>>> import numpy as np
>>> import numpy.linalg as la
>>> np.set_printoptions(precision=2, suppress=True, linewidth=140)
>>> rd = lambda a: np.round(a, 2) + 0
>>> arr = np.load("case19.npy")
>>> arr
array([[-2, -1,  0,  1,  2],
       [ 3,  4,  5,  6,  7],
       [ 8,  9, 10, 11, 12],
       [13, 14, 15, 16, 17]])
>>> [round(float(x), 2) for x in la.svd(arr, compute_uv=False)[:3]]
[42.14, 3.75, 0.0]
>>> rd(la.norm(arr, 2) / la.norm(arr))
np.float64(1.0)
>>> vec = np.array([-2, -2, -2, 1, 0])
>>> arr @ np.ones(5)
array([ 0., 25., 50., 75.])
>>> arr @ np.eye(5)[1]
array([-1.,  4.,  9., 14.])
>>> U, sigma, Vt = la.svd(arr)
>>> vecs = Vt[:(sigma > 1e-8).sum()]
>>> rng = np.random.default_rng(70)
>>> vec = arr[0] + 3 * arr[1] + rng.integers(2) * np.eye(5)[3]
>>> vec
array([ 7., 11., 15., 20., 23.])
>>> la.matrix_rank(np.vstack([arr, vec]))
np.int64(3)
>>> rd(la.norm(vec - vecs.T @ vecs @ vec))
np.float64(0.84)
>>> rd(np.diag(vecs.T @ vecs))
array([0.6, 0.3, 0.2, 0.3, 0.6])
>>> rd(vecs.T @ vecs)
array([[ 0.6,  0.4,  0.2,  0. , -0.2],
       [ 0.4,  0.3,  0.2,  0.1,  0. ],
       [ 0.2,  0.2,  0.2,  0.2,  0.2],
       [ 0. ,  0.1,  0.2,  0.3,  0.4],
       [-0.2,  0. ,  0.2,  0.4,  0.6]])
>>> U, sigma, Vt = la.svd(arr)
>>> np.argmax(sigma[:-1] / (sigma[1:] + 1e-6)) + 1
np.int64(2)
>>> B = U[:, :2] @ np.diag(sigma[:2]) @ Vt[:2]
>>> rd(np.abs(arr - B).max())
np.float64(0.0)
>>> rd(la.norm(arr - B) / la.norm(arr))
np.float64(0.0)
>>> rd(la.norm(arr - B, 2)), rd(sigma[2])
(np.float64(0.0), np.float64(0.0))
>>> la.matrix_rank(arr, rtol=0.05)
np.int64(2)
>>> np.allclose(arr[:-1].T @ la.lstsq(arr[:-1].T, arr[-1])[0], arr[-1])
True
>>> rd(arr @ la.pinv(arr) @ arr)
array([[-2., -1.,  0.,  1.,  2.],
       [ 3.,  4.,  5.,  6.,  7.],
       [ 8.,  9., 10., 11., 12.],
       [13., 14., 15., 16., 17.]])
>>> J = np.array([[0, 1, 1, 1, 1],
...     [1, 0, 1, 1, 0],
...     [1, 1, 0, 1, 1],
...     [1, 1, 1, 0, 1],
...     [1, 0, 1, 1, 0]])
>>> J
array([[0, 1, 1, 1, 1],
       [1, 0, 1, 1, 0],
       [1, 1, 0, 1, 1],
       [1, 1, 1, 0, 1],
       [1, 0, 1, 1, 0]])
>>> la.cond(J) > 100
np.True_
>>> rd(la.norm(J, 2) / la.norm(J))
np.float64(0.86)
>>> [round(float(x), 2) for x in la.svd(J, compute_uv=False)[:3]]
[3.65, 1.65, 1.0]
>>> la.lstsq(J[:-1].T, J[-1])[2]
np.int32(4)
>>> rk = la.matrix_rank(J)
>>> rk
np.int64(4)
>>> ns = la.svd(J)[2][rk:].T
>>> np.allclose(J @ ns, 0)
True
>>> ns.shape
(5, 1)
>>> [int(la.matrix_rank(J[:i])) for i in range(1, len(J) + 1)]
[1, 2, 3, 4, 4]
>>> [int(la.matrix_rank(J[:, :j + 1])) for j in range(5)]
[1, 2, 3, 4, 4]
>>> rd(ns @ ns.T)
array([[ 0. ,  0. ,  0. ,  0. ,  0. ],
       [ 0. ,  0.5,  0. ,  0. , -0.5],
       [ 0. ,  0. ,  0. ,  0. ,  0. ],
       [ 0. ,  0. ,  0. ,  0. ,  0. ],
       [ 0. , -0.5,  0. ,  0. ,  0.5]])
>>> F = np.load("data.npy")
>>> rd(F)
array([[ 0.21, -1.17,  1.75, -1.44, -1.57],
       [ 1.86,  0.81, -1.51, -0.56, -1.52],
       [-1.65,  2.03,  0.41,  0.14, -1.4 ],
       [ 1.45,  0.53,  1.59,  2.  , -0.27],
       [-0.83, -1.6 , -0.99,  1.61, -1.48]])
>>> w1 = np.array([[3, -1, 0, 1, 1],
...     [-3, -1, 0, -2, -1],
...     [2, -1, -2, -2, 1],
...     [-2, -1, 2, 2, -3],
...     [-2, 3, 0, 3, -3]])
>>> coef = np.array([-5, -3, -2, 8, -2])
>>> hid = np.maximum(F @ w1 + coef, 0)
>>> la.matrix_rank(hid)
np.int64(4)
>>> Z = np.array([[2, -2, 0], [-1, 0, -2], [2, 2, 1], [-2, -2, -2], [-2, 0, -2]])
>>> w1 @ Z
array([[ 3, -8, -2],
       [ 1, 10,  8],
       [ 3, -4,  2],
       [ 3,  4,  6],
       [-7, -2, -6]])
>>> (hid @ Z).round(6).argmax(axis=1)
array([0, 1, 0, 0, 0])
>>> ang = np.radians(15)
>>> R = np.eye(5)
>>> R[0, 0] = R[4, 4] = np.cos(ang)
>>> R[0, 4], R[4, 0] = -np.sin(ang), np.sin(ang)
>>> rd(R)
array([[ 0.97,  0.  ,  0.  ,  0.  , -0.26],
       [ 0.  ,  1.  ,  0.  ,  0.  ,  0.  ],
       [ 0.  ,  0.  ,  1.  ,  0.  ,  0.  ],
       [ 0.  ,  0.  ,  0.  ,  1.  ,  0.  ],
       [ 0.26,  0.  ,  0.  ,  0.  ,  0.97]])
>>> B = F @ R.T
>>> rd(B)
array([[ 0.61, -1.17,  1.75, -1.44, -1.47],
       [ 2.19,  0.81, -1.51, -0.56, -0.98],
       [-1.23,  2.03,  0.41,  0.14, -1.78],
       [ 1.47,  0.53,  1.59,  2.  ,  0.12],
       [-0.41, -1.6 , -0.99,  1.61, -1.65]])
>>> rd(np.abs(B - F).max(axis=0))
array([0.42, 0.  , 0.  , 0.  , 0.53])
>>> rd(la.det(R)), rd(np.trace(R))
(np.float64(1.0), np.float64(4.93))
>>> u = np.array([2, 3, 0, 2, 2])
>>> B = F + np.outer(u, np.eye(5)[1])
>>> la.matrix_rank(la.inv(B) - la.inv(F), tol=1e-8)
np.int64(1)
>>> rd(B)
array([[ 0.21,  0.83,  1.75, -1.44, -1.57],
       [ 1.86,  3.81, -1.51, -0.56, -1.52],
       [-1.65,  2.03,  0.41,  0.14, -1.4 ],
       [ 1.45,  2.53,  1.59,  2.  , -0.27],
       [-0.83,  0.4 , -0.99,  1.61, -1.48]])
>>> la.matrix_rank(B - F)
np.int64(1)
>>> P = np.triu(np.array([[2, 1, 2, 1, 1],
...     [2, 1, 2, 2, 0],
...     [2, 2, 0, 2, 2],
...     [0, 1, 2, 1, 0],
...     [1, 2, 0, 2, 2]]), 1) + np.eye(5)
>>> B = P @ F @ la.inv(P)
>>> rd(np.poly(B))
array([  1.  ,  -1.95,   3.96,  11.88, -52.64, 243.  ])
>>> rd(la.det(B))
np.float64(-243.0)
>>> feats = np.load("out4.npy")
>>> feats
array([[-27, -18,  -9,  18],
       [ 18,  12,   6, -12]])
>>> U, sigma, Vt = la.svd(feats)
>>> vecs = Vt[:(sigma > 1e-8).sum()]
>>> vec = feats[0] + -2 * feats[1] + rng.integers(2) * np.eye(4)[0]
>>> vec
array([-63., -42., -21.,  42.])
>>> rd(np.diag(vecs.T @ vecs))
array([0.5 , 0.22, 0.06, 0.22])
>>> rd(la.norm(vec - vecs.T @ vecs @ vec))
np.float64(0.0)
>>> np.allclose(vecs.T @ vecs @ vec, vec)
True
>>> rd(vecs.T @ vecs)
array([[ 0.5 ,  0.33,  0.17, -0.33],
       [ 0.33,  0.22,  0.11, -0.22],
       [ 0.17,  0.11,  0.06, -0.11],
       [-0.33, -0.22, -0.11,  0.22]])
>>> B = feats + rng.integers(-2, 3, (2, 1)) @ rng.integers(-2, 3, (1, 4))
>>> B
array([[-26, -17,  -7,  16],
       [ 17,  11,   4, -10]])
>>> B - feats
array([[ 1,  1,  2, -2],
       [-1, -1, -2,  2]])
>>> np.diff(B, axis=0)
array([[ 43,  28,  11, -26]])
>>> la.matrix_rank(B)
np.int64(2)
>>> la.rank(B)
Traceback (most recent call last):
  File "<python-input-85>", line 1, in <module>
    la.rank(B)
    ^^^^^^^
AttributeError: module 'numpy.linalg' has no attribute 'rank'
>>> np.count_nonzero(B)
np.int64(8)
>>> np.unravel_index(np.abs(B).argmax(), B.shape)
(np.int64(0), np.int64(0))
>>> B[2]
Traceback (most recent call last):
  File "<python-input-88>", line 1, in <module>
    B[2]
    ~^^^
IndexError: index 2 is out of bounds for axis 0 with size 2
>>> np.zeros(2, 4)
Traceback (most recent call last):
  File "<python-input-89>", line 1, in <module>
    np.zeros(2, 4)
    ~~~~~~~~^^^^^^
TypeError: Cannot interpret '4' as a data type
>>> B.mean(axis=0)
array([-4.5, -3. , -1.5,  3. ])
>>> np.abs(B).max()
np.int64(26)
>>> B - B[0]
array([[  0,   0,   0,   0],
       [ 43,  28,  11, -26]])
>>> U, sigma, Vt = la.svd(feats)
>>> np.argmax(sigma[:-1] / (sigma[1:] + 1e-6)) + 1
np.int64(1)
>>> B = U[:, :1] @ np.diag(sigma[:1]) @ Vt[:1]
>>> la.matrix_rank(B)
np.int64(1)
>>> rd(la.norm(feats - B, 2)), rd(sigma[1])
(np.float64(0.0), np.float64(0.0))
>>> rd(B)
array([[-27., -18.,  -9.,  18.],
       [ 18.,  12.,   6., -12.]])
>>> rd(feats @ la.pinv(feats) @ feats)
array([[-27., -18.,  -9.,  18.],
       [ 18.,  12.,   6., -12.]])
>>> la.lstsq(feats[:-1].T, feats[-1])[2]
np.int32(1)
>>> np.unique(feats.round(6), axis=0).shape
(2, 4)
>>> np.allclose(feats[:-1].T @ la.lstsq(feats[:-1].T, feats[-1])[0], feats[-1])
True
>>> try:
...     la.inv(feats)
... except la.LinAlgError as e:
...     print("failed:", e)
... 
failed: Last 2 dimensions of the array must be square
>>> np.abs(np.diag(la.qr(feats)[1])) > 1e-9
array([ True, False])
>>> rd(np.trace(la.pinv(feats) @ feats))
np.float64(1.0)
>>> E = np.array([[13, 3, 0], [2, 8, 1], [2, 3, 26]])
>>> B = E[0, 0] * E[1:] - np.outer(E[1:, 0], E[0])
>>> B
array([[  0,  98,  13],
       [  0,  33, 338]])
>>> np.flatnonzero(~B.round(6).any(axis=1))
array([], dtype=int64)
>>> rd(E[:, 0] / E[0, 0])
array([1.  , 0.15, 0.15])
>>> B = E / np.sqrt((E ** 2).mean(axis=1, keepdims=True))
>>> rd(B[0])
array([1.69, 0.39, 0.  ])
>>> la.matrix_rank(E - E.mean(axis=1, keepdims=True))
np.int64(2)
>>> rd(la.norm(B, axis=1))
array([1.73, 1.73, 1.73])
>>> la.matrix_rank(B) == la.matrix_rank(E)
np.True_
>>> rd(E - E.mean(axis=1, keepdims=True))
array([[ 7.67, -2.33, -5.33],
       [-1.67,  4.33, -2.67],
       [-8.33, -7.33, 15.67]])
>>> B = np.array([[1, 2], [0, -3], [2, 2]])
>>> la.matrix_rank(np.vstack([E, B.T]))
np.int64(3)
>>> np.einsum("ij->j", E)
array([17, 14, 27])
>>> B.T @ E.T
array([[ 13,   4,  54],
       [ 17, -18,  47]])
>>> z = rng.permutation(3)
>>> z
array([0, 1, 2])
>>> B = E[z][:, z]
>>> np.allclose(B, E)
True
>>> A = np.array([[-0.8, -0.5, 0.0, -0.8],
...     [0.9, 0.6, -0.4, 0.5],
...     [-0.3, 0.6, -1.2, 2.1],
...     [-0.1, -0.6, 0.9, 0.2],
...     [-0.1, 1.0, 0.2, 0.8],
...     [-1.4, 0.3, 1.6, 1.2],
...     [0.7, -0.8, 0.8, 1.2],
...     [-0.2, 1.1, 0.7, 0.9],
...     [-1.6, -0.2, 0.1, -0.2],
...     [1.8, -1.5, -1.0, -0.7],
...     [-0.2, -1.2, 0.8, 1.6],
...     [-0.2, -1.6, 0.5, -1.3]])
>>> A[:, 2] = -2 * A[:, 3] + 0.02 * rng.normal(size=12)
>>> rd(A)
array([[-0.8 , -0.5 ,  1.57, -0.8 ],
       [ 0.9 ,  0.6 , -0.99,  0.5 ],
       [-0.3 ,  0.6 , -4.2 ,  2.1 ],
       [-0.1 , -0.6 , -0.39,  0.2 ],
       [-0.1 ,  1.  , -1.62,  0.8 ],
       [-1.4 ,  0.3 , -2.39,  1.2 ],
       [ 0.7 , -0.8 , -2.37,  1.2 ],
       [-0.2 ,  1.1 , -1.82,  0.9 ],
       [-1.6 , -0.2 ,  0.39, -0.2 ],
       [ 1.8 , -1.5 ,  1.42, -0.7 ],
       [-0.2 , -1.2 , -3.21,  1.6 ],
       [-0.2 , -1.6 ,  2.63, -1.3 ]])
>>> Z = A[[6, 3]].astype(float)
>>> for _ in range(7):
...     z = la.norm(A[:, None] - Z, axis=-1).argmin(axis=1)
...     Z = np.array([A[z == j].mean(axis=0) for j in range(2)])
... 
>>> z
array([1, 0, 0, 1, 0, 0, 0, 0, 1, 1, 0, 1])
>>> rd(Z[1] - Z[0])
array([-0.09, -1.11,  3.5 , -1.75])
>>> np.abs(Z[1] - Z[0]).argmax()
np.int64(2)
>>> np.bincount(z)
array([7, 5])
